% python3 -q
>>> import numpy as np
>>> np.set_printoptions(precision=2, suppress=True, linewidth=160, legacy="1.25")
>>> mat = np.load("x.npy")
>>> print(mat)
[[1.   0.7  0.49 0.34 0.24 0.17 0.12 0.08 0.06 0.04 0.03 0.02]
 [0.7  1.   0.7  0.49 0.34 0.24 0.17 0.12 0.08 0.06 0.04 0.03]
 [0.49 0.7  1.   0.7  0.49 0.34 0.24 0.17 0.12 0.08 0.06 0.04]
 [0.34 0.49 0.7  1.   0.7  0.49 0.34 0.24 0.17 0.12 0.08 0.06]
 [0.24 0.34 0.49 0.7  1.   0.7  0.49 0.34 0.24 0.17 0.12 0.08]
 [0.17 0.24 0.34 0.49 0.7  1.   0.7  0.49 0.34 0.24 0.17 0.12]
 [0.12 0.17 0.24 0.34 0.49 0.7  1.   0.7  0.49 0.34 0.24 0.17]
 [0.08 0.12 0.17 0.24 0.34 0.49 0.7  1.   0.7  0.49 0.34 0.24]
 [0.06 0.08 0.12 0.17 0.24 0.34 0.49 0.7  1.   0.7  0.49 0.34]
 [0.04 0.06 0.08 0.12 0.17 0.24 0.34 0.49 0.7  1.   0.7  0.49]
 [0.03 0.04 0.06 0.08 0.12 0.17 0.24 0.34 0.49 0.7  1.   0.7 ]
 [0.02 0.03 0.04 0.06 0.08 0.12 0.17 0.24 0.34 0.49 0.7  1.  ]]
>>> # symmetric, so the eigenvalues are real
>>> u, g = mat[9], mat[6]
>>> round(float(u @ g), 2)
1.94
>>> np.round(u @ u, 2)
2.69
>>> pr = (u @ g) / (u @ u) * u
>>> np.linalg.matrix_rank(np.outer(u, g))
1
>>> g - pr
array([ 0.09,  0.13,  0.18,  0.25,  0.37,  0.53,  0.75,  0.35, -0.02, -0.38, -0.27, -0.18])
>>> x0 = np.array([8, 3, -3, 1, -5, 9, 0, -2, 9, 3, -9, 6])
>>> np.einsum("ij,j->i", mat, x0)
array([9.65, 7.93, 5.01, 5.05, 4.86, 9.04, 7.83, 7.59, 9.72, 6.65, 2.22, 4.62])
>>> np.sign((mat @ x0).round(6))
array([1., 1., 1., 1., 1., 1., 1., 1., 1., 1., 1., 1.])
>>> np.linalg.norm(mat @ x0) <= np.linalg.norm(mat, 2) * np.linalg.norm(x0) + 1e-9
True
>>> m1 = np.load("arr.npy")
>>> m1
array([[ 3,  0,  2, -2,  0,  3,  1, -3,  0, -3],
       [ 0,  2, -2,  0, -1,  0, -3,  0,  2,  0],
       [ 1,  1, -1,  3,  3, -2,  3,  2,  0, -3],
       [ 1,  0,  1, -3,  1, -3, -1,  3, -1,  0],
       [ 3, -1, -1,  0, -1, -2,  1,  2,  3, -3],
       [ 1,  3,  0,  0,  2, -1,  2,  1,  2,  2],
       [-2, -3, -2, -3, -2,  1,  2, -1, -2,  1],
       [-3, -2, -2, -3,  1,  0, -1,  0, -2, -1],
       [-1, -2,  1,  2, -1, -3,  0,  3, -2, -1],
       [ 1, -2,  1,  0, -2,  0,  0,  0, -1,  2],
       [ 3, -2,  3, -3,  1, -1,  0,  1,  0,  2],
       [-3, -3,  0,  3, -3,  0,  0,  0, -3, -3],
       [ 3,  0, -1, -2, -1,  2,  2, -2,  0, -3],
       [-3,  3,  2,  2,  3,  3, -2, -3,  3,  3]])
>>> # looks like rank 9
>>> rk = np.linalg.matrix_rank(m1)
>>> rk
9
>>> N = np.linalg.svd(m1)[2][rk:].T
>>> np.linalg.matrix_rank(m1.T @ m1), np.linalg.matrix_rank(m1 @ m1.T)
(9, 9)
>>> def softmax(z):
...     e = np.exp(z - z.max(axis=-1, keepdims=True))
...     return e / e.sum(axis=-1, keepdims=True)
... 
>>> np.round(softmax(m1[3]), 2) + 0
array([0.09, 0.03, 0.09, 0.  , 0.09, 0.  , 0.01, 0.65, 0.01, 0.03])
>>> np.round(softmax(m1[3] + 3), 2) + 0
array([0.09, 0.03, 0.09, 0.  , 0.09, 0.  , 0.01, 0.65, 0.01, 0.03])
>>> att = m1 @ m1.T / np.sqrt(10)
>>> softmax(att).round(6).argmax(axis=1)
array([ 0,  1,  2,  3,  4,  5,  6,  7,  8,  9, 10, 11, 12, 13])
>>> try:
...     np.linalg.inv(m1)
... except np.linalg.LinAlgError as e:
...     print(e)
... 
Last 2 dimensions of the array must be square
>>> np.round(m1 @ np.linalg.pinv(m1) @ m1, 2) + 0
array([[ 3.,  0.,  2., -2.,  0.,  3.,  1., -3.,  0., -3.],
       [ 0.,  2., -2.,  0., -1.,  0., -3.,  0.,  2.,  0.],
       [ 1.,  1., -1.,  3.,  3., -2.,  3.,  2.,  0., -3.],
       [ 1.,  0.,  1., -3.,  1., -3., -1.,  3., -1.,  0.],
       [ 3., -1., -1.,  0., -1., -2.,  1.,  2.,  3., -3.],
       [ 1.,  3.,  0.,  0.,  2., -1.,  2.,  1.,  2.,  2.],
       [-2., -3., -2., -3., -2.,  1.,  2., -1., -2.,  1.],
       [-3., -2., -2., -3.,  1.,  0., -1.,  0., -2., -1.],
       [-1., -2.,  1.,  2., -1., -3.,  0.,  3., -2., -1.],
       [ 1., -2.,  1.,  0., -2.,  0.,  0.,  0., -1.,  2.],
       [ 3., -2.,  3., -3.,  1., -1.,  0.,  1.,  0.,  2.],
       [-3., -3.,  0.,  3., -3.,  0.,  0.,  0., -3., -3.],
       [ 3.,  0., -1., -2., -1.,  2.,  2., -2.,  0., -3.],
       [-3.,  3.,  2.,  2.,  3.,  3., -2., -3.,  3.,  3.]])
>>> np.abs(np.diag(np.linalg.qr(m1)[1])) > 1e-9
array([ True,  True,  True,  True,  True,  True,  True, False,  True,  True])
>>> np.allclose(m1[:-1].T @ np.linalg.lstsq(m1[:-1].T, m1[-1])[0], m1[-1])
True
>>> Uu, sigma, VT = np.linalg.svd(m1)
>>> V = VT[:(sigma > 1e-8).sum()]
>>> rng = np.random.default_rng(270)
>>> x0 = m1[8] + -2 * m1[1] + rng.integers(2) * np.eye(10)[9]
>>> x0
array([-1., -6.,  5.,  2.,  1., -3.,  6.,  3., -6.,  0.])
>>> np.round(V.T @ V, 2) + 0
array([[ 1. ,  0. ,  0. ,  0. ,  0. ,  0. ,  0. ,  0. ,  0. ,  0. ],
       [ 0. ,  1. ,  0. ,  0. ,  0. ,  0. ,  0. ,  0. ,  0. ,  0. ],
       [ 0. ,  0. ,  1. ,  0. ,  0. ,  0. ,  0. ,  0. ,  0. ,  0. ],
       [ 0. ,  0. ,  0. ,  1. ,  0. ,  0. ,  0. ,  0. ,  0. ,  0. ],
       [ 0. ,  0. ,  0. ,  0. ,  1. ,  0. ,  0. ,  0. ,  0. ,  0. ],
       [ 0. ,  0. ,  0. ,  0. ,  0. ,  0.5,  0. , -0.5,  0. ,  0. ],
       [ 0. ,  0. ,  0. ,  0. ,  0. ,  0. ,  1. ,  0. ,  0. ,  0. ],
       [ 0. ,  0. ,  0. ,  0. ,  0. , -0.5,  0. ,  0.5,  0. ,  0. ],
       [ 0. ,  0. ,  0. ,  0. ,  0. ,  0. ,  0. ,  0. ,  1. ,  0. ],
       [ 0. ,  0. ,  0. ,  0. ,  0. ,  0. ,  0. ,  0. ,  0. ,  1. ]])
>>> round(np.linalg.norm(x0 - V.T @ V @ x0), 2)
0.0
>>> print(np.diag(V.T @ V))
[1.  1.  1.  1.  1.  0.5 1.  0.5 1.  1. ]
>>> print(np.linalg.cond(m1) > 100)
True
>>> [round(float(x), 2) for x in np.linalg.svd(m1, compute_uv=False)[:3]]
[11.96, 10.47, 9.95]
>>> print(np.argsort(-np.linalg.norm(m1, axis=0).round(6), kind="stable")[:3])
[0 3 9]
>>> F = np.loadtxt("test11.csv", delimiter=",")
>>> print(F)
[[-2. -3.  0.  0.  3.  2.  3. -3.  3.  3.  0.  2.  2.]
 [ 2. -2. -3.  0.  0.  3.  2.  3. -3.  3.  3.  0.  2.]
 [ 2.  2. -2. -3.  0.  0.  3.  2.  3. -3.  3.  3.  0.]
 [ 0.  2.  2. -2. -3.  0.  0.  3.  2.  3. -3.  3.  3.]
 [ 3.  0.  2.  2. -2. -3.  0.  0.  3.  2.  3. -3.  3.]
 [ 3.  3.  0.  2.  2. -2. -3.  0.  0.  3.  2.  3. -3.]
 [-3.  3.  3.  0.  2.  2. -2. -3.  0.  0.  3.  2.  3.]
 [ 3. -3.  3.  3.  0.  2.  2. -2. -3.  0.  0.  3.  2.]
 [ 2.  3. -3.  3.  3.  0.  2.  2. -2. -3.  0.  0.  3.]
 [ 3.  2.  3. -3.  3.  3.  0.  2.  2. -2. -3.  0.  0.]
 [ 0.  3.  2.  3. -3.  3.  3.  0.  2.  2. -2. -3.  0.]
 [ 0.  0.  3.  2.  3. -3.  3.  3.  0.  2.  2. -2. -3.]
 [-3.  0.  0.  3.  2.  3. -3.  3.  3.  0.  2.  2. -2.]]
>>> np.fft.fft(F[0])
array([10.  +0.j  , -7.62+3.2j , -7.17+7.78j,  4.09+2.29j, -7.27+8.05j, -2.41-4.74j,  2.38+7.16j,  2.38-7.16j, -2.41+4.74j, -7.27-8.05j,  4.09-2.29j,
       -7.17-7.78j, -7.62-3.2j ])
>>> lab = rng.permutation(13)
>>> lab
array([11, 12,  1,  9,  5,  4,  7,  0,  2, 10,  3,  8,  6])
>>> out = F[lab][:, lab]
>>> np.diag(out)
array([-2., -2., -2., -2., -2., -2., -2., -2., -2., -2., -2., -2., -2.])
>>> np.trace(out)
-26.0
>>> E = np.loadtxt("layer5.csv", delimiter=",")
>>> E.round(2) + 0
array([[-0.26, -0.23,  0.47,  0.24,  0.04,  0.12,  0.2 ,  0.05,  0.01],
       [-0.28, -0.18, -0.47, -0.12, -0.21,  0.53, -0.22,  0.09, -0.01],
       [-0.08,  0.5 , -0.09, -0.12, -0.18, -0.08, -0.2 , -0.11,  0.55],
       [ 0.38, -0.27, -0.11, -0.63, -0.22,  0.03,  0.28,  0.  ,  0.19],
       [-0.46, -0.21,  0.22, -0.23, -0.32, -0.26, -0.44,  0.29,  0.11],
       [ 0.2 , -0.15,  0.25, -0.34,  0.07, -0.27, -0.27, -0.44, -0.13],
       [-0.05, -0.4 , -0.07, -0.09,  0.62, -0.07, -0.34,  0.09,  0.14],
       [-0.2 , -0.16, -0.12,  0.26, -0.23, -0.01, -0.04, -0.7 ,  0.04],
       [-0.41,  0.12,  0.3 , -0.35, -0.11, -0.03,  0.41,  0.04, -0.13],
       [ 0.1 , -0.27, -0.18,  0.07, -0.13,  0.05,  0.19,  0.23, -0.06],
       [-0.08,  0.07, -0.3 , -0.06, -0.17, -0.36, -0.11,  0.02, -0.69],
       [ 0.26,  0.28,  0.37, -0.12, -0.05,  0.53, -0.4 ,  0.05, -0.32],
       [ 0.26, -0.4 ,  0.24,  0.22, -0.46,  0.09, -0.1 , -0.08,  0.05],
       [ 0.31,  0.06,  0.02,  0.3 , -0.24, -0.36, -0.12,  0.38,  0.11]])
>>> # orthonormal columns
>>> np.round(softmax(F[1]), 2) + 0
array([0.07, 0.  , 0.  , 0.01, 0.01, 0.19, 0.07, 0.19, 0.  , 0.19, 0.19, 0.01, 0.07])
>>> att = F @ F.T / np.sqrt(13)
>>> softmax(att).round(6).argmax(axis=1)
array([ 0,  1,  2,  3,  4,  5,  6,  7,  8,  9, 10, 11, 12])
